% ipython --no-banner

In [1]: import numpy as np

In [2]: from numpy import linalg as LA

In [3]: np.set_printoptions(precision=2, suppress=True, linewidth=140)

In [4]: F = np.load("x.npy")

In [5]: print(F)
[[ 0.53  0.04 -0.41 -0.84 -0.01 -1.44  0.07]
 [ 4.48  2.24 -1.54 -0.42  3.22 -2.52  2.66]
 [-1.03 -0.44  0.43  0.36 -0.61  0.96 -0.53]
 [-3.6  -1.6   1.44  1.04 -2.24  3.04 -1.92]
 [-1.94 -0.72  0.92  1.06 -0.96  2.36 -0.88]]

In [6]: # null space of dimension 5

In [7]: rank = LA.matrix_rank(F)

In [8]: print(rank)
2

In [9]: null = LA.svd(F)[2][rank:].T

In [10]: print(LA.matrix_rank(F.T @ F), LA.matrix_rank(F @ F.T))
2 2

In [11]: print(null.shape)
(7, 5)

In [12]: print([int(LA.matrix_rank(F[:, :j + 1])) for j in range(7)])
[1, 2, 2, 2, 2, 2, 2]

In [13]: print([int(LA.matrix_rank(F[:i])) for i in range(1, len(F) + 1)])
[1, 2, 2, 2, 2]

In [14]: W1 = np.array([[-4, -1], [-5, -5], [-3, 1], [-2, -5], [-4, -1], [-5, -5], [-2, -5]])

In [15]: coef = np.array([3, 4])

In [16]: act = np.maximum(F @ W1 + coef, 0)

In [17]: print((act > 0).astype(int))
[[1 1]
 [0 0]
 [1 1]
 [1 1]
 [1 0]]

In [18]: print((act > 0).mean(axis=0))
[0.8 0.6]

In [19]: print(LA.matrix_rank(act))
2

In [20]: print(act)
[[10.69 13.92]
 [ 0.    0.  ]
 [ 6.01  4.32]
 [16.6   8.48]
 [ 3.28  0.  ]]

In [21]: C = np.array([[2, 0, 4], [-1, -1, -4]])

In [22]: print(W1 @ C)
[[ -7   1 -12]
 [ -5   5   0]
 [ -7  -1 -16]
 [  1   5  12]
 [ -7   1 -12]
 [ -5   5   0]
 [  1   5  12]]

In [23]: print(act @ C)
[[  7.46 -13.92 -12.92]
 [  0.     0.     0.  ]
 [  7.7   -4.32   6.76]
 [ 24.72  -8.48  32.48]
 [  6.56   0.    13.12]]

In [24]: print((act @ C).round(6).argmax(axis=1))
[0 0 0 2 2]

In [25]: data = np.load("out3.npy")

In [26]: print(data)
[[ 1.2  0.6  3.   0.3  0.4  0.4]
 [-1.3 -0.2  0.5  1.   0.8  1.5]
 [-1.4  0.5  5.  -1.1 -1.3  1.7]
 [ 0.4 -0.1 -7.  -0.2  0.2  0. ]
 [ 0.5 -2.3  7.5 -1.2 -0.8  0.4]
 [-1.6  0.5 -9.5 -0.6 -0.8  0. ]]

In [27]: # column 2 is much longer than the rest

In [28]: M2 = data / LA.norm(data, axis=1, keepdims=True)

In [29]: G = M2 @ M2.T

In [30]: print(np.round(np.degrees(np.arccos(np.clip(G[1, 2], -1, 1))), 2))
70.57

In [31]: print(np.argwhere(np.triu(np.abs(G) > 0.95, 1)))
[[3 5]]

In [32]: print(LA.svd(data, compute_uv=False))
[15.26  3.49  2.73  1.9   1.19  0.07]

In [33]: print(LA.matrix_rank(data))
6

In [34]: print(np.unravel_index(np.abs(data).argmax(), data.shape))
(np.int64(5), np.int64(2))

In [35]: print(data.sum(axis=1))
[  5.9   2.3   3.4  -6.7   4.1 -12. ]

In [36]: print(np.abs(data).max())
9.5

In [37]: print(data.sum(axis=0))
[-2.2 -1.  -0.5 -1.8 -1.5  4. ]

In [38]: print(np.count_nonzero(data))
34

In [39]: Q, V = LA.qr(data[:, :1])[0], LA.qr(data[:, 1:])[0]

In [40]: sigma = LA.svd(Q.T @ V, compute_uv=False)

In [41]: print(np.degrees(np.arccos(sigma.clip(0, 1))))
[7.87]

In [42]: print(round(float(LA.norm(Q @ Q.T - V @ V.T, 2)), 2))
1.0

In [43]: print((sigma > 0.9).sum())
1

In [44]: M2 = np.array([[6, 7], [0, 3], [4, 8], [7, 5], [1, 3], [1, 6], [6, 3]])

In [45]: print(LA.matrix_rank(F @ M2))
2

In [46]: print(np.einsum("ij->j", F))
[-1.56 -0.48  0.84  1.2  -0.6   2.4  -0.6 ]

In [47]: print(np.vstack([F, M2.T]).shape)
(7, 7)

In [48]: m1 = np.loadtxt("layer17.csv", delimiter=",")

In [49]: print(m1)
[[ 1. -1. -1.  1.  1. -1. -1.  1.]
 [ 1. -1.  1. -1. -1.  1. -1.  1.]
 [ 1.  1. -1. -1.  1.  1. -1. -1.]]

In [50]: u, r1 = m1[0], m1[1]

In [51]: print(u @ u)
8.0

In [52]: print(u @ r1)
0.0

In [53]: pr = (u @ r1) / (u @ u) * u

In [54]: print(pr)
[ 0. -0. -0.  0.  0. -0. -0.  0.]

In [55]: print(r1 - pr)
[ 1. -1.  1. -1. -1.  1. -1.  1.]

In [56]: print(LA.matrix_rank(np.outer(u, r1)))
1

In [57]: W1 = np.array([[3, -8, 5, -6, -1],
    ...:     [-4, -4, -2, 0, -8],
    ...:     [-9, 1, -1, -8, 3],
    ...:     [3, -2, -9, 8, 2],
    ...:     [-7, 8, 4, -4, 9],
    ...:     [-1, -6, -2, -2, 5],
    ...:     [3, 1, 0, 2, -9],
    ...:     [5, -5, -4, 9, -7]])

In [58]: coef = np.array([6, -5, -4, -2, 3])

In [59]: act = np.maximum(m1 @ W1 + coef, 0)

In [60]: print(act)
[[21.  0.  0. 13. 15.]
 [ 9.  0.  1.  0.  9.]
 [ 0.  0. 15.  0. 19.]]

In [61]: C = np.array([[2, 1], [4, 1], [1, 3], [1, 3], [4, 1]])

In [62]: print(W1 @ C)
[[-31  -9]
 [-58 -22]
 [-11 -32]
 [  5   0]
 [ 54  10]
 [-10 -14]
 [-24   1]
 [-33   8]]

In [63]: Uu, sigma, Vh = LA.svd(F)

In [64]: print(sigma.round(2) + 0)
[10.17  2.11  0.    0.    0.  ]

In [65]: print(np.argmax(sigma[:-1] / (sigma[1:] + 1e-6)) + 1)
2

In [66]: M2 = Uu[:, :2] @ np.diag(sigma[:2]) @ Vh[:2]

In [67]: print(LA.matrix_rank(F, rtol=0.05))
2

In [68]: print(M2)
[[ 0.53  0.04 -0.41 -0.84 -0.01 -1.44  0.07]
 [ 4.48  2.24 -1.54 -0.42  3.22 -2.52  2.66]
 [-1.03 -0.44  0.43  0.36 -0.61  0.96 -0.53]
 [-3.6  -1.6   1.44  1.04 -2.24  3.04 -1.92]
 [-1.94 -0.72  0.92  1.06 -0.96  2.36 -0.88]]

In [69]: print(LA.matrix_rank(M2))
2

In [70]: print(round(float(np.abs(F - M2).max()), 2))
0.0

In [71]: print(round(LA.norm(F - M2) / LA.norm(F), 2))
0.0

In [72]: E = np.load("run8.npy")

In [73]: print(E.round(2) + 0)
[[-0.3  -0.36 -1.28 -2.67]
 [-2.04  0.34  1.7   1.36]
 [ 1.12  0.3   0.86  2.63]
 [ 2.23  0.13  0.    2.01]
 [ 2.63 -0.22 -1.4  -0.25]
 [-1.85  0.36  1.72  1.57]
 [ 1.5  -0.38 -1.73 -1.9 ]
 [ 1.9  -0.35 -1.72 -1.52]
 [ 1.18 -0.39 -1.7  -2.14]
 [-2.28  0.31  1.64  1.02]
 [-1.1  -0.3  -0.87 -2.64]
 [-2.66  0.01  0.63 -1.23]
 [-1.27 -0.28 -0.77 -2.59]
 [ 2.68 -0.02 -0.66  1.18]
 [-1.22 -0.28 -0.8  -2.61]
 [ 2.73 -0.06 -0.82  0.93]
 [ 2.14 -0.33 -1.68 -1.23]
 [ 2.56 -0.25 -1.47 -0.45]
 [ 1.78  0.21  0.4   2.37]
 [ 2.56 -0.25 -1.47 -0.47]
 [-1.52 -0.25 -0.6  -2.5 ]
 [ 2.56 -0.25 -1.47 -0.47]
 [ 1.44 -0.38 -1.73 -1.95]
 [-2.5   0.27  1.52  0.61]
 [-2.76  0.13  1.07 -0.49]
 [-2.58  0.24  1.46  0.42]
 [-1.27 -0.28 -0.77 -2.59]]

In [74]: rank = LA.matrix_rank(E)

In [75]: print(rank)
2

In [76]: null = LA.svd(E)[2][rank:].T

In [77]: print(null @ null.T)
[[ 0.15  0.04  0.31 -0.17]
 [ 0.04  0.98 -0.07 -0.1 ]
 [ 0.31 -0.07  0.67 -0.34]
 [-0.17 -0.1  -0.34  0.2 ]]

In [78]: print(np.allclose(E @ null, 0))
True

In [79]: print(LA.matrix_rank(E.T @ E), LA.matrix_rank(E @ E.T))
2 2
